% python3 -q
>>> import numpy as np
>>> from numpy import linalg as LA
>>> np.set_printoptions(suppress=True, linewidth=100)
>>> def rnd(a):
...     return np.round(a, 4) + 0
... 
>>> A = np.load("m.npy")
>>> A
array([[5., 0., 0., 4.],
       [0., 5., 4., 0.],
       [0., 4., 5., 0.],
       [4., 0., 0., 5.]])
>>> # equal to its transpose
>>> np.allclose(A, A.T)
True
>>> rnd(LA.det(A))
np.float64(81.0)
>>> rnd(LA.matrix_power(A, 4))
array([[3281.,    0.,    0., 3280.],
       [   0., 3281., 3280.,    0.],
       [   0., 3280., 3281.,    0.],
       [3280.,    0.,    0., 3281.]])
>>> K = np.load("x.npy")
>>> K
array([[ 6,  3,  5,  7,  6, 12],
       [ 4,  1,  3,  5,  4, 10],
       [ 3,  0,  2,  4,  3,  9]])
>>> # null space of dimension 4
>>> cov = K.T @ K
>>> (K @ K.T).shape
(3, 3)
>>> print(rnd(LA.eigvalsh(cov)[::-1]))
[578.392   6.608   0.      0.      0.      0.   ]
>>> np.allclose(cov, cov.T)
True
>>> print(np.unique(K.round(6), axis=0).shape)
(3, 6)
>>> rnd(K @ LA.pinv(K) @ K)
array([[ 6.,  3.,  5.,  7.,  6., 12.],
       [ 4.,  1.,  3.,  5.,  4., 10.],
       [ 3.,  0.,  2.,  4.,  3.,  9.]])
>>> np.allclose(K[:-1].T @ LA.lstsq(K[:-1].T, K[-1])[0], K[-1])
True
>>> LA.lstsq(K[:-1].T, K[-1])[2]
np.int32(2)
>>> X = np.loadtxt("case5.csv", delimiter=",")
>>> print(X)
[[ 0.1391  0.508  -0.3364]
 [ 0.0798  0.3095 -0.1974]
 [ 0.1391  0.508  -0.3364]
 [-0.1194 -0.4462  0.2913]
 [-0.02   -0.0798  0.05  ]
 [-0.2165 -0.7064  0.5005]
 [ 0.1781  0.6169 -0.4219]
 [ 0.0599  0.2355 -0.1489]
 [ 0.0599  0.2355 -0.1489]
 [ 0.04    0.1586 -0.0997]
 [ 0.      0.      0.    ]
 [-0.4462 -0.9579  0.8337]
 [-0.04   -0.1586  0.0997]
 [-0.3095 -0.8565  0.664 ]
 [-0.2913 -0.8337  0.6351]
 [-0.0798 -0.3095  0.1974]
 [ 0.2913  0.8337 -0.6351]
 [ 0.4462  0.9579 -0.8337]
 [ 0.      0.      0.    ]
 [ 0.1781  0.6169 -0.4219]
 [-0.1391 -0.508   0.3364]
 [-0.02   -0.0798  0.05  ]
 [ 0.02    0.0798 -0.05  ]
 [ 0.      0.      0.    ]
 [ 0.1974  0.664  -0.4621]
 [-0.1194 -0.4462  0.2913]
 [ 0.2913  0.8337 -0.6351]
 [-0.1586 -0.5649  0.3799]
 [-0.02   -0.0798  0.05  ]
 [-0.04   -0.1586  0.0997]]
>>> # rows 0 and 2 are equal
>>> rng = np.random.default_rng(987057)
>>> idx = rng.permutation(3)
>>> M2 = X[:, idx] * rng.choice([-1, 1], 3)
>>> M2
array([[-0.508 ,  0.1391,  0.3364],
       [-0.3095,  0.0798,  0.1974],
       [-0.508 ,  0.1391,  0.3364],
       [ 0.4462, -0.1194, -0.2913],
       [ 0.0798, -0.02  , -0.05  ],
       [ 0.7064, -0.2165, -0.5005],
       [-0.6169,  0.1781,  0.4219],
       [-0.2355,  0.0599,  0.1489],
       [-0.2355,  0.0599,  0.1489],
       [-0.1586,  0.04  ,  0.0997],
       [-0.    ,  0.    , -0.    ],
       [ 0.9579, -0.4462, -0.8337],
       [ 0.1586, -0.04  , -0.0997],
       [ 0.8565, -0.3095, -0.664 ],
       [ 0.8337, -0.2913, -0.6351],
       [ 0.3095, -0.0798, -0.1974],
       [-0.8337,  0.2913,  0.6351],
       [-0.9579,  0.4462,  0.8337],
       [-0.    ,  0.    , -0.    ],
       [-0.6169,  0.1781,  0.4219],
       [ 0.508 , -0.1391, -0.3364],
       [ 0.0798, -0.02  , -0.05  ],
       [-0.0798,  0.02  ,  0.05  ],
       [-0.    ,  0.    , -0.    ],
       [-0.664 ,  0.1974,  0.4621],
       [ 0.4462, -0.1194, -0.2913],
       [-0.8337,  0.2913,  0.6351],
       [ 0.5649, -0.1586, -0.3799],
       [ 0.0798, -0.02  , -0.05  ],
       [ 0.1586, -0.04  , -0.0997]])
>>> U, _, Vt = LA.svd(X.T @ M2)
>>> print(idx)
[1 0 2]
